% python3 -q
>>> import numpy as np
>>> np.set_printoptions(precision=2, suppress=True, linewidth=100)
>>> F = np.array([[-6.35, -7.96, -1.61],
...     [3.0, 3.77, 0.78],
...     [1.03, 1.34, 0.25],
...     [2.98, 3.74, 0.74],
...     [-3.05, -3.83, -0.75],
...     [6.09, 7.63, 1.53],
...     [-0.74, -0.86, -0.18],
...     [2.78, 3.45, 0.72],
...     [4.14, 5.18, 1.03],
...     [8.71, 10.86, 2.17],
...     [-5.29, -6.6, -1.32],
...     [1.48, 1.82, 0.36],
...     [1.97, 2.51, 0.47]])
>>> W2 = F[[6, 3]].astype(float)
>>> for _ in range(6):
...     idx = np.linalg.norm(F[:, None] - W2, axis=-1).argmin(axis=1)
...     W2 = np.array([F[idx == j].mean(axis=0) for j in range(2)])
... 
>>> idx
array([0, 1, 1, 1, 0, 1, 0, 1, 1, 1, 0, 1, 1])
>>> print(np.bincount(idx))
[4 9]
>>> O, Rm = np.linalg.qr(F)
>>> round(float(abs(Rm[0, 0])), 2), round(float(np.linalg.norm(F[:, 0])), 2)
(15.52, 15.52)
>>> print(round(np.trace(O @ O.T), 2))
3.0
>>> Rm.round(2) + 0
array([[15.52, 19.41,  3.89],
       [ 0.  , -0.12,  0.  ],
       [ 0.  ,  0.  ,  0.05]])
>>> np.abs(np.diag(Rm))
array([15.52,  0.12,  0.05])
>>> gram = np.cov(F, rowvar=False)
>>> print(np.corrcoef(F.T))
[[1. 1. 1.]
 [1. 1. 1.]
 [1. 1. 1.]]
>>> print(F.std(axis=0))
[4.11 5.13 1.03]
>>> gram.shape
(3, 3)
>>> np.argsort(-F.std(axis=0).round(6), kind="stable")
array([1, 0, 2])
>>> round(float(np.corrcoef(F[:, 0], F[:, 2])[0, 1]), 2)
1.0
>>> np.median(F, axis=0)
array([1.97, 2.51, 0.47])
>>> gram
array([[18.28, 22.85,  4.58],
       [22.85, 28.56,  5.73],
       [ 4.58,  5.73,  1.15]])
>>> data = np.tril(np.array([[-3, -1, 2], [1, -3, -2], [3, 2, 0]]), -1) + np.eye(3, dtype=int)
>>> data
array([[1, 0, 0],
       [1, 1, 0],
       [3, 2, 1]])
>>> # triangular
>>> ev, V = np.linalg.eig(data)
>>> print(np.sort(np.linalg.eigvals(np.linalg.inv(data))))
[1. 1. 1.]
>>> A2 = np.array([[0, 3], [0, 0]])
>>> W2 = np.kron(A2, data)
>>> round(float(np.linalg.norm(W2, 2)), 2), round(np.linalg.norm(A2, 2) * np.linalg.norm(data, 2), 2)
(12.17, np.float64(12.17))
>>> m1 = np.load("case4.npy")
>>> m1
array([[ 1,  1,  2, -5],
       [ 5, 11,  1,  0],
       [-5,  0,  7,  0],
       [ 3,  2,  2,  2]])
>>> O, V = np.linalg.qr(m1[:, :2])[0], np.linalg.qr(m1[:, 2:])[0]
>>> sigma = np.linalg.svd(O.T @ V, compute_uv=False)
>>> round(float(np.linalg.norm(O @ O.T - V @ V.T, 2)), 2)
1.0
>>> O = m1.astype(float).copy()
>>> for j in range(4):
...     O[:, j] -= O[:, :j] @ (O[:, :j].T @ O[:, j])
...     O[:, j] /= np.linalg.norm(O[:, j])
... 
>>> print(O.round(2) + 0)
[[ 0.13  0.    0.48 -0.87]
 [ 0.65  0.74 -0.18 -0.01]
 [-0.65  0.66  0.37  0.11]
 [ 0.39 -0.14  0.77  0.49]]
>>> print(np.round(O.T @ O, 2) + 0)
[[1. 0. 0. 0.]
 [0. 1. 0. 0.]
 [0. 0. 1. 0.]
 [0. 0. 0. 1.]]
>>> np.round(O.T @ m1, 2) + 0
array([[ 7.75,  8.  , -2.84,  0.13],
       [ 0.  ,  7.87,  5.05, -0.26],
       [ 0.  ,  0.  ,  4.94, -0.88],
       [ 0.  ,  0.  ,  0.  ,  5.31]])
